% python3 -q
>>> import numpy as np
>>> import numpy.linalg as la
>>> np.set_printoptions(precision=1, suppress=True, linewidth=200)
>>> X = np.load("out17.npy")
>>> X
array([[ 3,  0,  3,  0],
       [ 2, -2,  2, -2],
       [ 3,  0,  3,  0],
       [ 2, -2,  2, -2]])
>>> # rows 0 and 2 are equal
>>> U, s, VT = la.svd(X)
>>> np.argmax(s[:-1] / (s[1:] + 1e-6)) + 1
np.int64(2)
>>> s.round(1) + 0
array([7.6, 3.1, 0. , 0. ])
>>> B = U[:, :2] @ np.diag(s[:2]) @ VT[:2]
>>> print(la.matrix_rank(X, rtol=0.05))
2
>>> round(float(la.norm(X - B, 2)), 1), round(float(s[2]), 1)
(0.0, 0.0)
>>> B = X / np.sqrt((X ** 2).mean(axis=1, keepdims=True))
>>> B[3]
array([ 1., -1.,  1., -1.])
>>> la.matrix_rank(X - X.mean(axis=1, keepdims=True))
np.int64(1)
>>> la.matrix_rank(B) == la.matrix_rank(X)
np.True_
>>> arr = np.array([[1.0, 0.5, 0.2, 0.1, 0.1],
...     [0.5, 1.0, 0.5, 0.2, 0.1],
...     [0.2, 0.5, 1.0, 0.5, 0.2],
...     [0.1, 0.2, 0.5, 1.0, 0.5],
...     [0.1, 0.1, 0.2, 0.5, 1.0]])
>>> arr
array([[1. , 0.5, 0.2, 0.1, 0.1],
       [0.5, 1. , 0.5, 0.2, 0.1],
       [0.2, 0.5, 1. , 0.5, 0.2],
       [0.1, 0.2, 0.5, 1. , 0.5],
       [0.1, 0.1, 0.2, 0.5, 1. ]])
>>> # symmetric
>>> x0 = np.array([0, 3, 1, 3, -2])
>>> rhs = arr @ x0
>>> rhs
array([1.8, 3.9, 3.6, 3.1, 0. ])
>>> la.solve(arr, 2 * rhs)
array([ 0.,  6.,  2.,  6., -4.])
>>> np.round(la.solve(arr, rhs + arr[:, 1]), 1) + 0
array([ 0.,  4.,  1.,  3., -2.])
>>> mat = np.array([[7, 7, -1], [4, 3, 2], [-5, 3, 5], [6, 5, 9]])
>>> mat
array([[ 7,  7, -1],
       [ 4,  3,  2],
       [-5,  3,  5],
       [ 6,  5,  9]])
>>> x0 = np.array([2, 2, 2])
>>> np.einsum("ij,j->i", mat, x0)
array([26, 18,  6, 40])
>>> print((mat * x0).sum(axis=1))
[26 18  6 40]
>>> np.sign((mat @ x0).round(6))
array([1, 1, 1, 1])
>>> mat @ (2 * x0)
array([52, 36, 12, 80])
>>> mat @ np.ones(3)
array([13.,  9.,  3., 20.])
>>> Q, r_ = la.qr(mat)
>>> r_
array([[-11.2,  -6.8,  -2.7],
       [  0. ,   6.8,   6. ],
       [  0. ,   0. ,  -8.2]])
>>> print(round(np.trace(Q @ Q.T), 1))
3.0
>>> W0 = np.load("sample18.npy")
>>> print(W0)
[[ 115  -38   67   75  -42]
 [ -38  146   49  -78   84]
 [  67   49   77   17   11]
 [  75  -78   17  139 -134]
 [ -42   84   11 -134  142]]
>>> proj = np.triu(np.array([[3, 0, 0, 0, 1],
...     [2, 1, 0, 1, 1],
...     [3, 2, 0, 1, 2],
...     [1, 0, 1, 0, 1],
...     [0, 2, 3, 0, 1]]), 1) + np.eye(5)
>>> B = proj @ W0 @ la.inv(proj)
>>> B
array([[  73.,   46.,   78., -183.,    8.],
       [  -5.,  152.,   77., -302.,   93.],
       [  58.,  139.,  116., -367.,   99.],
       [  33.,    6.,   28.,  -29.,  -58.],
       [ -42.,   84.,   11., -229.,  307.]])
>>> la.matrix_rank(B)
np.int64(3)
>>> np.trace(B), np.trace(W0)
(np.float64(619.0), np.int64(619))
>>> U, s, VT = la.svd(W0)
>>> s.round(1) + 0
array([373.5, 171.7,  73.8,   0. ,   0. ])
>>> B = U[:, :3] @ np.diag(s[:3]) @ VT[:3]
>>> la.matrix_rank(W0, rtol=0.05)
np.int64(3)
>>> np.round(np.abs(W0 - B).max(), 1)
np.float64(0.0)
>>> print(np.round(la.norm(W0 - B) / la.norm(W0), 1))
0.0
